$ python3 -q
>>> import numpy as np
>>> np.set_printoptions(precision=2, suppress=True, linewidth=120)
>>> F = np.load("a.npy")
>>> F
array([[ 0.,  0.,  0.],
       [ 0.,  0., -1.],
       [ 0., -1.,  0.]])
>>> [round(float(np.linalg.det(F[:i, :i])), 2) + 0 for i in range(1, 4)]
[0.0, 0.0, 0.0]
>>> np.all(np.linalg.eigvalsh(F) > 0)
np.False_
>>> (F != 0).astype(int)
array([[0, 0, 0],
       [0, 0, 1],
       [0, 1, 0]])
>>> np.flatnonzero(np.linalg.matrix_power((F != 0) + (F.T != 0) + np.eye(3), 3)[0])
array([0])
>>> round(np.linalg.det(F), 2)
np.float64(0.0)
>>> np.sort(np.linalg.eigvals(F).real)
array([-1.,  0.,  1.])
>>> Uu, sig, Vt = np.linalg.svd(F)
>>> vecs = Vt[:(sig > 1e-8).sum()]
>>> rng = np.random.default_rng(46147)
>>> x = F[2] + 2 * F[0] + rng.integers(2) * np.eye(3)[0]
>>> x
array([ 1., -1.,  0.])
>>> round(np.linalg.norm(x - vecs.T @ vecs @ x), 2)
np.float64(1.0)
>>> np.allclose(vecs.T @ vecs @ x, x)
False
>>> np.linalg.matrix_rank(np.vstack([F, x]))
np.int64(3)
>>> np.diag(vecs.T @ vecs)
array([0., 1., 1.])
>>> W0 = 0.5 ** np.abs(np.subtract.outer(np.arange(4), np.arange(4)))
>>> W0
array([[1.  , 0.5 , 0.25, 0.12],
       [0.5 , 1.  , 0.5 , 0.25],
       [0.25, 0.5 , 1.  , 0.5 ],
       [0.12, 0.25, 0.5 , 1.  ]])
>>> Lm = np.linalg.cholesky(W0)
>>> np.diag(Lm) ** 2
array([1.  , 0.75, 0.75, 0.75])
>>> Lm
array([[1.  , 0.  , 0.  , 0.  ],
       [0.5 , 0.87, 0.  , 0.  ],
       [0.25, 0.43, 0.87, 0.  ],
       [0.12, 0.22, 0.43, 0.87]])
>>> np.linalg.eigvalsh(W0).min() > 0
np.True_
>>> W0 / np.sqrt(np.outer(np.diag(W0), np.diag(W0)))
array([[1.  , 0.5 , 0.25, 0.12],
       [0.5 , 1.  , 0.5 , 0.25],
       [0.25, 0.5 , 1.  , 0.5 ],
       [0.12, 0.25, 0.5 , 1.  ]])
>>> feats = np.array([[4.0, 0.0, 3.0, 0.0],
...     [0.0, 4.0, 0.0, 3.0],
...     [3.0, 0.0, 4.0, 0.0],
...     [0.0, 3.0, 0.0, 4.0]])
>>> feats
array([[4., 0., 3., 0.],
       [0., 4., 0., 3.],
       [3., 0., 4., 0.],
       [0., 3., 0., 4.]])
>>> x = np.ones(4)
>>> for _ in range(6):
...     x = feats @ x
...     x /= np.linalg.norm(x)
...     print(round(x @ feats @ x, 2))
... 
7.0
7.0
7.0
7.0
7.0
7.0
>>> x
array([0.5, 0.5, 0.5, 0.5])
>>> feats @ (-1.0) ** np.arange(4)
array([ 7., -7.,  7., -7.])
>>> np.allclose(feats @ feats.T, feats.T @ feats)
True
>>> np.fft.fft(feats[0])
array([7.+0.j, 1.+0.j, 7.+0.j, 1.+0.j])
>>> np.poly(feats)
array([   1.,  -16.,   78., -112.,   49.])
>>> np.round(np.linalg.det(feats.T), 2)
np.float64(49.0)
>>> np.linalg.eigvals(feats)
array([7., 1., 7., 1.])
>>> Lm = np.linalg.cholesky(feats)
>>> feats / np.sqrt(np.outer(np.diag(feats), np.diag(feats)))
array([[1.  , 0.  , 0.75, 0.  ],
       [0.  , 1.  , 0.  , 0.75],
       [0.75, 0.  , 1.  , 0.  ],
       [0.  , 0.75, 0.  , 1.  ]])
>>> np.diag(Lm) ** 2
array([4.  , 4.  , 1.75, 1.75])
>>> round(float(np.prod(np.diag(Lm)) ** 2), 2), round(float(np.linalg.det(feats)), 2)
(49.0, 49.0)
>>> np.linalg.eigvalsh(feats).min() > 0
np.True_
>>> Uu, sig, Vt = np.linalg.svd(feats, full_matrices=False)
>>> np.round(Vt @ Vt.T, 2) + 0
array([[1., 0., 0., 0.],
       [0., 1., 0., 0.],
       [0., 0., 1., 0.],
       [0., 0., 0., 1.]])
>>> np.cumsum(sig ** 2) / np.sum(sig ** 2)
array([0.49, 0.98, 0.99, 1.  ])
>>> Uu.shape, sig.shape, Vt.shape
((4, 4), (4,), (4, 4))
>>> np.round(Uu.T @ feats @ Vt.T, 2) + 0
array([[7., 0., 0., 0.],
       [0., 7., 0., 0.],
       [0., 0., 1., 0.],
       [0., 0., 0., 1.]])
>>> np.sqrt((sig ** 2).sum()), round(float(np.linalg.norm(feats)), 2)
(np.float64(10.0), 10.0)
>>> np.allclose(Uu * sig @ Vt, feats)
True
>>> M = np.array([[0.9, -0.5], [0.7, 0.7], [0.3, -0.3], [1.1, 0.7]])
>>> M[:, 1] *= 10
>>> M
array([[ 0.9, -5. ],
       [ 0.7,  7. ],
       [ 0.3, -3. ],
       [ 1.1,  7. ]])
>>> idx = rng.permutation(2)
>>> other = M[:, idx] * rng.choice([-1, 1], 2)
>>> other
array([[-0.9, -5. ],
       [-0.7,  7. ],
       [-0.3, -3. ],
       [-1.1,  7. ]])
>>> Uu, _, Vt = np.linalg.svd(M.T @ other)
>>> idx
array([0, 1])
>>> np.round(np.linalg.lstsq(M, other)[0], 2) + 0
array([[-1.,  0.],
       [ 0.,  1.]])
>>> np.round(Uu @ Vt, 2) + 0
array([[-1.,  0.],
       [ 0.,  1.]])
>>> proj = M @ np.linalg.solve(M.T @ M, M.T)
>>> np.round(np.linalg.eigvalsh(proj), 2) + 0
array([0., 0., 1., 1.])
>>> np.allclose(proj @ proj, proj)
True
>>> proj @ M[:, 1]
array([-5.,  7., -3.,  7.])
>>> proj
array([[ 0.81, -0.1 ,  0.36,  0.12],
       [-0.1 ,  0.42, -0.09,  0.47],
       [ 0.36, -0.09,  0.17, -0.01],
       [ 0.12,  0.47, -0.01,  0.6 ]])
>>> np.diag(proj)
array([0.81, 0.42, 0.17, 0.6 ])
>>> x = np.array([4, 4])
>>> target = M @ x
>>> target
array([-16.4,  30.8, -10.8,  32.4])
>>> np.linalg.lstsq(M, target)[0]
array([4., 4.])
>>> np.round(np.linalg.pinv(M) @ M, 2) + 0
array([[1., 0.],
       [0., 1.]])
>>> target = target + 0.3 * rng.normal(size=4)
>>> target
array([-16.29,  30.73, -10.25,  32.72])
>>> c, *_ = np.linalg.lstsq(M, target)
>>> np.round(M.T @ (target - M @ c), 2) + 0
array([0., 0.])
>>> c.round()
array([4., 4.])
>>> X = np.load("test19.npy")
>>> X
array([[  0.09,   4.09,   2.77],
       [  0.08,  -0.76,  -8.74],
       [ -0.13,  -1.49,  -0.23],
       [ -0.12,  -3.31, -10.82],
       [  0.21,  -0.88, -12.64],
       [ -0.38,   0.34,  19.25],
       [ -0.46,   1.59,  -5.93],
       [ -0.28,  -3.48,  -6.26],
       [  0.15,  -1.87, -10.68],
       [  0.26,   0.04,  -1.77],
       [ -0.34,  -0.51,   4.9 ],
       [  0.27,   0.81,  -6.26],
       [ -0.28,  -5.98,  18.48],
       [  0.08,  -0.69,  -1.69],
       [  0.35,   0.85,   9.83],
       [  0.34,  -0.64,  -9.32]])
>>> w1 = np.array([[2, 0, 0, 1], [2, 0, 2, 2], [0, 2, 2, 1]])
>>> c = np.array([5, 5, -3, 0])
>>> H = np.maximum(X @ w1 + c, 0)
>>> (H > 0).astype(int)
array([[1, 1, 1, 1],
       [1, 0, 0, 0],
       [1, 1, 0, 0],
       [0, 0, 0, 0],
       [1, 0, 0, 0],
       [1, 1, 1, 1],
       [1, 0, 0, 0],
       [0, 0, 0, 0],
       [1, 0, 0, 0],
       [1, 1, 0, 0],
       [1, 1, 1, 1],
       [1, 0, 0, 0],
       [0, 1, 1, 1],
       [1, 1, 0, 0],
       [1, 1, 1, 1],
       [1, 0, 0, 0]])
>>> cent = np.array([[1, 1], [1, 3], [3, 2], [1, 3]])
>>> w1 @ cent
array([[ 3,  5],
       [10, 12],
       [ 9, 13]])
>>> (H @ cent).round(6).argmax(axis=1)
array([1, 0, 1, 0, 0, 1, 0, 0, 0, 1, 1, 0, 1, 1, 1, 0])
>>> mat = np.diag(np.array([1, 4, 0]))
>>> mat
array([[1, 0, 0],
       [0, 4, 0],
       [0, 0, 0]])
>>> ev, vecs = np.linalg.eigh(mat)
>>> (ev > 1e-8).sum(), (ev < -1e-8).sum()
(np.int64(2), np.int64(0))
>>> np.linalg.eigvalsh(mat + -3 * np.eye(3))
array([-3., -2.,  1.])
>>> vecs @ np.diag(ev) @ vecs.T
array([[1., 0., 0.],
       [0., 4., 0.],
       [0., 0., 0.]])
>>> np.abs(vecs[:, -1])
array([0., 1., 0.])
>>> vecs.T @ vecs
array([[1., 0., 0.],
       [0., 1., 0.],
       [0., 0., 1.]])
>>> ev
array([0., 1., 4.])
>>> ev, vecs = np.linalg.eigh(F)
>>> x = np.array([3, 5, 8])
>>> np.round(vecs * np.abs(ev) @ vecs.T, 2) + 0
array([[0., 0., 0.],
       [0., 1., 0.],
       [0., 0., 1.]])
>>> round(x @ F @ x / (x @ x), 2), ev[0], ev[-1]
(np.float64(-0.82), np.float64(-1.0), np.float64(1.0))
>>> np.linalg.eigvalsh(F[1:, 1:])
array([-1.,  1.])
>>> vecs * np.maximum(ev, 0) @ vecs.T
array([[ 0. ,  0. ,  0. ],
       [ 0. ,  0.5, -0.5],
       [ 0. , -0.5,  0.5]])
>>> Uu, sig, Vt = np.linalg.svd(mat)
>>> sig
array([4., 1., 0.])
>>> np.argmax(sig[:-1] / (sig[1:] + 1e-6)) + 1
np.int64(2)
>>> other = Uu[:, :2] @ np.diag(sig[:2]) @ Vt[:2]
>>> round(np.linalg.norm(mat - other) / np.linalg.norm(mat), 2)
np.float64(0.0)
>>> other
array([[1., 0., 0.],
       [0., 4., 0.],
       [0., 0., 0.]])
>>> x = np.array([-1, -4, -3])
>>> mat * x
array([[ -1,   0,   0],
       [  0, -16,   0],
       [  0,   0,   0]])
>>> mat @ x
array([ -1, -16,   0])
>>> mat @ np.ones(3)
array([1., 4., 0.])
>>> mat @ (2 * x)
array([ -2, -32,   0])
>>> mat @ np.eye(3)[2]
array([0., 0., 0.])
>>> (mat * x).sum(axis=1)
array([ -1, -16,   0])
>>> (mat @ x).argmax()
np.int64(2)
>>> Q, _ = np.linalg.qr(np.array([[-1.4], [-0.4], [0.7]]))
>>> K = Q @ Q.T
>>> K
array([[ 0.75,  0.21, -0.38],
       [ 0.21,  0.06, -0.11],
       [-0.38, -0.11,  0.19]])
>>> blk = np.stack([K, -3 * K, K[::-1]])
>>> np.linalg.matrix_rank(blk)
array([1, 1, 1])
>>> (blk @ K.T).shape
(3, 3, 3)
>>> blk.shape
(3, 3, 3)
>>> np.linalg.matrix_rank(blk.reshape(3, -1))
np.int64(2)
>>> blk.sum(axis=0)
array([[-1.88, -0.54,  0.94],
       [-0.21, -0.06,  0.11],
       [ 1.5 ,  0.43, -0.75]])
>>> np.linalg.norm(blk, axis=(1, 2))
array([1., 3., 1.])
>>> t = np.radians(60)
>>> R = np.eye(3)
>>> R[1, 1] = R[0, 0] = np.cos(t)
>>> R[1, 0], R[0, 1] = -np.sin(t), np.sin(t)
>>> R
array([[ 0.5 ,  0.87,  0.  ],
       [-0.87,  0.5 ,  0.  ],
       [ 0.  ,  0.  ,  1.  ]])
>>> other = K @ R.T
>>> np.round(np.linalg.svd(K, compute_uv=False), 2) + 0, np.round(np.linalg.svd(other, compute_uv=False), 2) + 0
(array([1., 0., 0.]), array([1., 0., 0.]))
>>> data = np.load("sample2.npy")
>>> data
array([[ 3,  0, -2],
       [-2,  1, -1],
       [ 2, -2,  1],
       [-5,  4, -6]])
>>> Q, vecs = np.linalg.qr(data[:, :1])[0], np.linalg.qr(data[:, 1:])[0]
>>> sig = np.linalg.svd(Q.T @ vecs, compute_uv=False)
>>> np.degrees(np.arccos(sig.clip(0, 1)))
array([21.75])
>>> round(float(np.linalg.norm(data)), 2)
10.25
>>> np.abs(data).max()
np.int64(6)
>>> np.count_nonzero(data)
np.int64(11)
>>> data.sum(axis=1)
array([ 1, -2,  1, -7])
>>> data.mean(axis=0)
array([-0.5 ,  0.75, -2.  ])
>>> data.sum(axis=0)
array([-2,  3, -8])
>>> Q, R = np.linalg.qr(data)
>>> Q
array([[-0.46, -0.84, -0.16],
       [ 0.31,  0.11, -0.07],
       [-0.31,  0.34, -0.89],
       [ 0.77, -0.41, -0.43]])
>>> R
array([[-6.48,  4.01, -4.32],
       [ 0.  , -2.21,  4.36],
       [ 0.  ,  0.  ,  2.07]])
>>> Q.shape, R.shape
((4, 3), (3, 3))
>>> np.abs(np.diag(R))
array([6.48, 2.21, 2.07])
>>> np.trace(Q @ Q.T)
np.float64(3.0)
>>> u = np.array([0, 1])
>>> np.correlate(R[2], R[0], "full")
array([  0.  ,   0.  ,  -8.94,   8.3 , -13.41])
>>> np.polyval(u, R[2])
array([1., 1., 1.])
